$ python3 -q
>>> import numpy as np
>>> np.set_printoptions(precision=1, suppress=True, linewidth=200)
>>> q, _ = np.linalg.qr(np.array([[-0.4, 0.2], [0.9, -0.2]]))
>>> feats = q[:, :2]
>>> print(feats)
[[-0.4  0.9]
 [ 0.9  0.4]]
>>> Y = np.linalg.inv(feats)
>>> print(np.round(np.linalg.det(feats) * np.linalg.det(Y), 1))
1.0
>>> print(np.round(feats @ Y, 1) + 0)
[[1. 0.]
 [0. 1.]]
>>> print(np.linalg.det(feats) * Y)
[[ 0.4 -0.9]
 [-0.9 -0.4]]
>>> print(np.round(np.linalg.slogdet(feats)[0], 1))
-1.0
>>> print((np.abs(Y) > 1e-9).astype(int))
[[1 1]
 [1 1]]
>>> print(np.linalg.inv(Y))
[[-0.4  0.9]
 [ 0.9  0.4]]
>>> Uu, s, Vt = np.linalg.svd(feats, full_matrices=False)
>>> print((s > 1e-8).sum())
2
>>> print(round(np.sqrt((s ** 2).sum()), 1), round(np.linalg.norm(feats), 1))
1.4 1.4
>>> print(s)
[1. 1.]
>>> print(np.round(Uu.T @ Uu, 1) + 0)
[[1. 0.]
 [0. 1.]]
>>> print(np.round(Uu.T @ feats @ Vt.T, 1) + 0)
[[1. 0.]
 [0. 1.]]
>>> print(s / s[0])
[1. 1.]
>>> w, vecs = np.linalg.eig(feats)
>>> print(np.sort(np.linalg.eigvals(feats @ feats)))
[1. 1.]
>>> print(np.round(feats @ vecs[:, 0] - w[0] * vecs[:, 0], 1) + 0)
[0. 0.]
>>> print(w)
[-1.  1.]
>>> print(np.sort(np.linalg.eigvals(np.linalg.inv(feats))))
[-1.  1.]
>>> print(np.round(np.prod(w), 1))
-1.0
>>> print(np.sort(np.linalg.eigvals(feats.T)))
[-1.  1.]
>>> print((feats - feats.T) / 2)
[[0. 0.]
 [0. 0.]]
>>> print(np.allclose(feats @ feats.T, feats.T @ feats))
True
>>> print(np.round(np.linalg.matrix_power(feats, 2), 1) + 0)
[[1. 0.]
 [0. 1.]]
>>> print(np.round(np.linalg.det(feats), 1))
-1.0
>>> print(round(float(np.abs(np.linalg.eigvals(feats)).max()), 1))
1.0
>>> print(round(np.trace(feats), 1))
0.0
>>> data = np.loadtxt("data.csv", delimiter=",")
>>> print(data)
[[ 1.1 -0.4  0.6]
 [ 0.6  0.2 -0.3]
 [ 0.8 -0.6  0.7]
 [-1.2  0.9 -0.8]
 [ 0.4 -0.3  0.3]
 [ 0.5 -0.7  0.5]
 [-0.3 -0.9  1.1]
 [-0.6 -0.3  0.4]
 [-1.2  0.9 -0.8]
 [-1.  -1.1  0.8]
 [ 1.   0.2 -0.1]
 [ 0.5 -0.2  0.3]
 [ 0.5  0.5 -0.4]
 [ 2.  -0.9  1.3]
 [ 1.4 -0.1  0.1]
 [-0.1 -0.8  0.8]
 [ 0.1  0.5 -0.6]
 [ 0.9  1.6 -1.3]
 [-1.3  1.3 -1.1]
 [-0.6 -1.9  1.6]
 [ 0.4  0.2  0.3]
 [ 1.  -0.5 -0.5]]
>>> rng = np.random.default_rng(2888)
>>> Y = data + rng.integers(-2, 3, (22, 2)) @ rng.integers(-2, 3, (2, 3))
>>> print(Y)
[[ 3.1  2.6  2.6]
 [ 0.6 -1.8 -1.3]
 [ 0.8 -4.6 -1.3]
 [-1.2 -1.1 -1.8]
 [ 2.4  0.7  1.3]
 [ 2.5  0.3  1.5]
 [ 3.7  1.1  3.1]
 [-0.6 -2.3 -0.6]
 [-5.2  6.9  1.2]
 [-1.  -1.1  0.8]
 [-1.   1.2 -0.1]
 [-3.5 -2.2 -1.7]
 [ 4.5 -3.5 -1.4]
 [ 0.  -3.9 -0.7]
 [ 1.4 -4.1 -1.9]
 [-4.1 -0.8 -0.2]
 [ 4.1 -5.5 -2.6]
 [ 2.9  4.6  0.7]
 [-3.3  2.3 -1.1]
 [-2.6 -4.9 -0.4]
 [-3.6 -1.8 -1.7]
 [ 5.  -0.5  0.5]]
>>> print(np.linalg.matrix_rank(Y - data, tol=1e-8))
2
>>> Ac = Y - Y.mean(axis=0)
>>> Uu, s, Vt = np.linalg.svd(Ac, full_matrices=False)
>>> print(np.abs(Uu[:, 0]).argmax())
8
>>> print(np.round(Ac.mean(axis=0), 1) + 0)
[0. 0. 0.]
>>> print(np.linalg.matrix_rank(Ac))
3
>>> print(np.abs(Vt[0]).argmax())
1
>>> print((np.sign(Uu[:, 0]) == np.sign(Uu[0, 0])).astype(int))
[1 0 0 1 1 1 1 0 1 1 1 1 0 0 0 1 0 1 1 0 1 0]
>>> print(np.searchsorted(np.cumsum(s ** 2) / (s ** 2).sum(), 0.9) + 1)
2
>>> print(np.round(s ** 2 / (s ** 2).sum(), 1) + 0)
[0.5 0.4 0. ]
>>> Ac = data - data.mean(axis=0)
>>> Uu, s, Vt = np.linalg.svd(Ac, full_matrices=False)
>>> print(np.round(np.abs(Vt[-1]), 1) + 0)
[0.  0.7 0.7]
>>> print(np.abs(Vt[0]).argmax())
1
>>> print(round((s ** 2).sum() ** 2 / (s ** 4).sum(), 1))
1.9
>>> print(Vt[0] * np.sign(Vt[0, np.abs(Vt[0]).argmax()]))
[-0.3  0.7 -0.6]
>>> Y = np.c_[data[:, :2] @ np.array([[2, -2], [2, 3]]), np.array([-1, 3, 1, -1, -3, -3, -2, 3, 1, 2, 2, 2, -2, 2, -3, 1, -2, -1, 2, 1, -1, -2])]
>>> print(Y)
[[ 1.4 -3.4 -1. ]
 [ 1.6 -0.6  3. ]
 [ 0.4 -3.4  1. ]
 [-0.6  5.1 -1. ]
 [ 0.2 -1.7 -3. ]
 [-0.4 -3.1 -3. ]
 [-2.4 -2.1 -2. ]
 [-1.8  0.3  3. ]
 [-0.6  5.1  1. ]
 [-4.2 -1.3  2. ]
 [ 2.4 -1.4  2. ]
 [ 0.6 -1.6  2. ]
 [ 2.   0.5 -2. ]
 [ 2.2 -6.7  2. ]
 [ 2.6 -3.1 -3. ]
 [-1.8 -2.2  1. ]
 [ 1.2  1.3 -2. ]
 [ 5.   3.  -1. ]
 [ 0.   6.5  2. ]
 [-5.  -4.5  1. ]
 [ 1.2 -0.2 -1. ]
 [ 1.  -3.5 -2. ]]
>>> print(np.round(np.linalg.norm(Y - data @ np.linalg.lstsq(data, Y)[0], axis=0), 1) + 0)
[0.  0.  8.9]
>>> print(np.linalg.matrix_rank(np.c_[data, Y]))
4
>>> t3 = np.stack([data, -3 * data, data[::-1]])
>>> print(np.linalg.matrix_rank(t3.reshape(3, -1)))
2
>>> print(np.linalg.norm(t3, axis=(1, 2)))
[ 6.8 20.5  6.8]
>>> W0 = np.loadtxt("block18.csv", delimiter=",")
>>> print(W0)
[[ 0.  3.  0.]
 [ 9.  3.  4.]
 [11.  3.  6.]
 [ 5.  3.  0.]
 [ 0.  3.  0.]
 [ 7.  3.  2.]
 [ 7.  3.  2.]
 [15.  3. 10.]
 [ 7.  3.  2.]
 [ 9.  3.  4.]
 [19.  3. 14.]
 [ 0.  3.  0.]
 [ 7.  3.  2.]
 [ 0.  3.  0.]
 [ 3.  3.  0.]
 [13.  3.  8.]
 [19.  3. 14.]
 [ 0.  3.  0.]
 [ 0.  3.  0.]
 [ 1.  3.  0.]
 [ 0.  3.  0.]
 [ 0.  3.  0.]
 [ 3.  3.  0.]]
>>> hat = W0 @ np.linalg.solve(W0.T @ W0, W0.T)
>>> print(np.diag(hat))
[0.1 0.1 0.1 0.2 0.1 0.1 0.1 0.2 0.1 0.1 0.3 0.1 0.1 0.1 0.1 0.1 0.3 0.1 0.1 0.1 0.1 0.1 0.1]
>>> u, r1 = W0[13], W0[22]
>>> print(u @ r1)
9.0
>>> pr = (u @ r1) / (u @ u) * u
>>> print(np.linalg.matrix_rank(np.outer(u, r1)))
1
>>> print(np.outer(u, r1))
[[0. 0. 0.]
 [9. 9. 0.]
 [0. 0. 0.]]
>>> print(r1 - pr)
[3. 0. 0.]
>>> q, vecs = np.linalg.qr(W0[:, :2])[0], np.linalg.qr(W0[:, 2:])[0]
>>> s = np.linalg.svd(q.T @ vecs, compute_uv=False)
>>> print(np.degrees(np.arccos(s.clip(0, 1))))
[14.6]
>>> q, vecs = np.linalg.qr(feats[:, :1])[0], np.linalg.qr(feats[:, 1:])[0]
>>> s = np.linalg.svd(q.T @ vecs, compute_uv=False)
>>> print(np.degrees(np.arccos(s.clip(0, 1))))
[90.]
>>> print((s > 0.9).sum())
0
>>> print(s.round(1) + 0)
[0.]
